In [1]: import numpy as np

In [2]: np.set_printoptions(suppress=True, linewidth=100)

In [3]: def tidy(a):
   ...:     return np.round(a, 2) + 0
   ...: 

In [4]: rng = np.random.default_rng(2944)

In [5]: labels = rng.integers(0, 2, 13)

In [6]: K = np.triu((labels[:, None] == labels) & (rng.random((13, 13)) < 0.8), 1).astype(int)

In [7]: K += K.T

In [8]: print(K)
[[0 1 0 1 0 0 1 1 1 0 0 1 0]
 [1 0 0 1 0 0 1 1 1 0 0 1 0]
 [0 0 0 0 0 1 0 0 0 1 1 0 1]
 [1 1 0 0 0 0 0 1 1 0 0 0 0]
 [0 0 0 0 0 0 0 0 0 1 1 0 1]
 [0 0 1 0 0 0 0 0 0 1 1 0 1]
 [1 1 0 0 0 0 0 1 1 0 0 1 0]
 [1 1 0 1 0 0 1 0 1 0 0 0 0]
 [1 1 0 1 0 0 1 1 0 0 0 1 0]
 [0 0 1 0 1 1 0 0 0 0 1 0 1]
 [0 0 1 0 1 1 0 0 0 1 0 0 1]
 [1 1 0 0 0 0 1 0 1 0 0 0 0]
 [0 0 1 0 1 1 0 0 0 1 1 0 0]]

In [9]: ev, V = np.linalg.eigh(K)

In [10]: x = np.array([0, 1, 0, 2, 4, 3, 1, 1, 3, 1, 5, 1, 4])

In [11]: print((np.sign(V[:, -1].round(6)) == np.sign(V[0, -1].round(6))).astype(int))
[1 1 0 1 0 0 1 1 1 0 0 1 0]

In [12]: print(x @ K @ x)
252

In [13]: print(np.abs(K).sum(axis=1).max(), tidy(np.abs(ev).max()))
6 5.24

In [14]: labels = rng.permutation(13)

In [15]: Y = K[:, labels] * rng.choice([-1, 1], 13)

In [16]: print(Y)
[[ 0  1  0  0 -1  1  0 -1  0  0  0 -1  1]
 [ 0  1 -1  0  0  1  0 -1  0  0  0 -1  1]
 [-1  0  0  0  0  0  1  0  1  0 -1  0  0]
 [ 0  0 -1  0 -1  0  0  0  0  0  0 -1  1]
 [-1  0  0  0  0  0  0  0  1  0 -1  0  0]
 [-1  0  0  0  0  0  0  0  1  1 -1  0  0]
 [ 0  0 -1  0 -1  0  0 -1  0  0  0 -1  1]
 [ 0  1 -1  0 -1  1  0  0  0  0  0 -1  0]
 [ 0  1 -1  0 -1  1  0 -1  0  0  0  0  1]
 [-1  0  0  1  0  0  1  0  0  1 -1  0  0]
 [ 0  0  0  1  0  0  1  0  1  1 -1  0  0]
 [ 0  1 -1  0 -1  0  0  0  0  0  0 -1  0]
 [-1  0  0  1  0  0  1  0  1  1  0  0  0]]

In [17]: Uu, _, VT = np.linalg.svd(K.T @ Y)

In [18]: print(labels)
[10  6  0  4  1  3  5 11  9  2 12  8  7]

In [19]: print(tidy(np.sort(np.linalg.eigvals(K).real)))
[-1.83 -1.8  -1.62 -1.   -1.   -1.   -1.   -1.   -0.42  0.38  0.62  4.43  5.24]

In [20]: print(tidy(np.linalg.det(K)))
-12.0

In [21]: labels = rng.integers(0, 2, 5)

In [22]: feats = np.triu((labels[:, None] == labels) & (rng.random((5, 5)) < 0.8), 1).astype(int)

In [23]: feats += feats.T

In [24]: print(feats)
[[0 1 0 0 1]
 [1 0 0 0 1]
 [0 0 0 0 0]
 [0 0 0 0 0]
 [1 1 0 0 0]]

In [25]: print(np.argsort(-np.linalg.norm(feats, axis=0).round(6), kind="stable")[:3])
[0 1 4]

In [26]: print(np.linalg.cond(feats) > 100)
True

In [27]: print(np.linalg.matrix_rank(feats, rtol=0.1))
3

In [28]: print(tidy(np.linalg.norm(feats, 2) / np.linalg.norm(feats)))
0.82

In [29]: mat = np.array([[7, 9, 0, 2, 8, 2, 8, 9, 3, 4, 5, 2],
    ...:     [5, 8, 4, 1, 0, 2, 4, 3, 5, 8, 3, 1],
    ...:     [7, 3, 4, 2, 0, 3, 4, 1, 9, 3, 1, 7],
    ...:     [2, 5, 2, 3, 5, 1, 0, 0, 5, 6, 2, 8],
    ...:     [4, 1, 7, 5, 9, 5, 3, 6, 5, 1, 5, 9],
    ...:     [5, 1, 5, 0, 3, 5, 3, 8, 7, 2, 6, 8],
    ...:     [4, 9, 4, 4, 3, 7, 6, 2, 7, 5, 5, 0],
    ...:     [6, 6, 1, 8, 0, 6, 7, 8, 1, 3, 3, 6],
    ...:     [4, 0, 5, 4, 6, 4, 7, 4, 9, 1, 6, 4],
    ...:     [2, 4, 9, 2, 4, 0, 9, 7, 1, 2, 3, 1],
    ...:     [5, 9, 3, 3, 9, 3, 7, 5, 9, 0, 9, 2],
    ...:     [8, 8, 1, 8, 6, 0, 0, 5, 9, 5, 8, 3]])

In [30]: print(mat)
[[7 9 0 2 8 2 8 9 3 4 5 2]
 [5 8 4 1 0 2 4 3 5 8 3 1]
 [7 3 4 2 0 3 4 1 9 3 1 7]
 [2 5 2 3 5 1 0 0 5 6 2 8]
 [4 1 7 5 9 5 3 6 5 1 5 9]
 [5 1 5 0 3 5 3 8 7 2 6 8]
 [4 9 4 4 3 7 6 2 7 5 5 0]
 [6 6 1 8 0 6 7 8 1 3 3 6]
 [4 0 5 4 6 4 7 4 9 1 6 4]
 [2 4 9 2 4 0 9 7 1 2 3 1]
 [5 9 3 3 9 3 7 5 9 0 9 2]
 [8 8 1 8 6 0 0 5 9 5 8 3]]

In [31]: x = np.array([-2, 1, 0, 0, -2, 3, -1, 1, 3, 0, 1, 2])

In [32]: rhs = mat @ x

In [33]: coef, lr = np.zeros(12), 1 / np.linalg.norm(mat, 2) ** 2

In [34]: for i in range(25):
    ...:     coef -= lr * mat.T @ (mat @ coef - rhs)
    ...:     if i % 5 == 0: print(i, round(np.linalg.norm(mat @ coef - rhs), 2))
    ...: 
0 44.65
5 34.51
10 27.81
15 23.34
20 20.26

In [35]: print(tidy(coef))
[ 0.59  0.    0.45  0.32 -0.61  1.62 -0.27 -0.18  1.72  0.49  0.53  1.57]

In [36]: print((mat + mat.T) / 2)
[[7.  7.  3.5 2.  6.  3.5 6.  7.5 3.5 3.  5.  5. ]
 [7.  8.  3.5 3.  0.5 1.5 6.5 4.5 2.5 6.  6.  4.5]
 [3.5 3.5 4.  2.  3.5 4.  4.  1.  7.  6.  2.  4. ]
 [2.  3.  2.  3.  5.  0.5 2.  4.  4.5 4.  2.5 8. ]
 [6.  0.5 3.5 5.  9.  4.  3.  3.  5.5 2.5 7.  7.5]
 [3.5 1.5 4.  0.5 4.  5.  5.  7.  5.5 1.  4.5 4. ]
 [6.  6.5 4.  2.  3.  5.  6.  4.5 7.  7.  6.  0. ]
 [7.5 4.5 1.  4.  3.  7.  4.5 8.  2.5 5.  4.  5.5]
 [3.5 2.5 7.  4.5 5.5 5.5 7.  2.5 9.  1.  7.5 6.5]
 [3.  6.  6.  4.  2.5 1.  7.  5.  1.  2.  1.5 3. ]
 [5.  6.  2.  2.5 7.  4.5 6.  4.  7.5 1.5 9.  5. ]
 [5.  4.5 4.  8.  7.5 4.  0.  5.5 6.5 3.  5.  3. ]]

In [37]: print(tidy(np.abs(np.linalg.eigvals(mat)).max()))
53.27

In [38]: print((mat - mat.T) / 2)
[[ 0.   2.  -3.5  0.   2.  -1.5  2.   1.5 -0.5  1.   0.  -3. ]
 [-2.   0.   0.5 -2.  -0.5  0.5 -2.5 -1.5  2.5  2.  -3.  -3.5]
 [ 3.5 -0.5  0.   0.  -3.5 -1.   0.   0.   2.  -3.  -1.   3. ]
 [ 0.   2.   0.   0.   0.   0.5 -2.  -4.   0.5  2.  -0.5  0. ]
 [-2.   0.5  3.5  0.   0.   1.   0.   3.  -0.5 -1.5 -2.   1.5]
 [ 1.5 -0.5  1.  -0.5 -1.   0.  -2.   1.   1.5  1.   1.5  4. ]
 [-2.   2.5  0.   2.   0.   2.   0.  -2.5  0.  -2.  -1.   0. ]
 [-1.5  1.5  0.   4.  -3.  -1.   2.5  0.  -1.5 -2.  -1.   0.5]
 [ 0.5 -2.5 -2.  -0.5  0.5 -1.5  0.   1.5  0.   0.  -1.5 -2.5]
 [-1.  -2.   3.  -2.   1.5 -1.   2.   2.   0.   0.   1.5 -2. ]
 [ 0.   3.   1.   0.5  2.  -1.5  1.   1.   1.5 -1.5  0.  -3. ]
 [ 3.   3.5 -3.   0.  -1.5 -4.   0.  -0.5  2.5  2.   3.   0. ]]

In [39]: print(np.allclose(mat, mat.T))
False

In [40]: print(tidy(np.sort(np.abs(np.linalg.eigvals(mat)))))
[ 1.34  3.59  3.59  6.11  7.63  7.63  8.    8.    8.08  8.08 11.35 53.27]
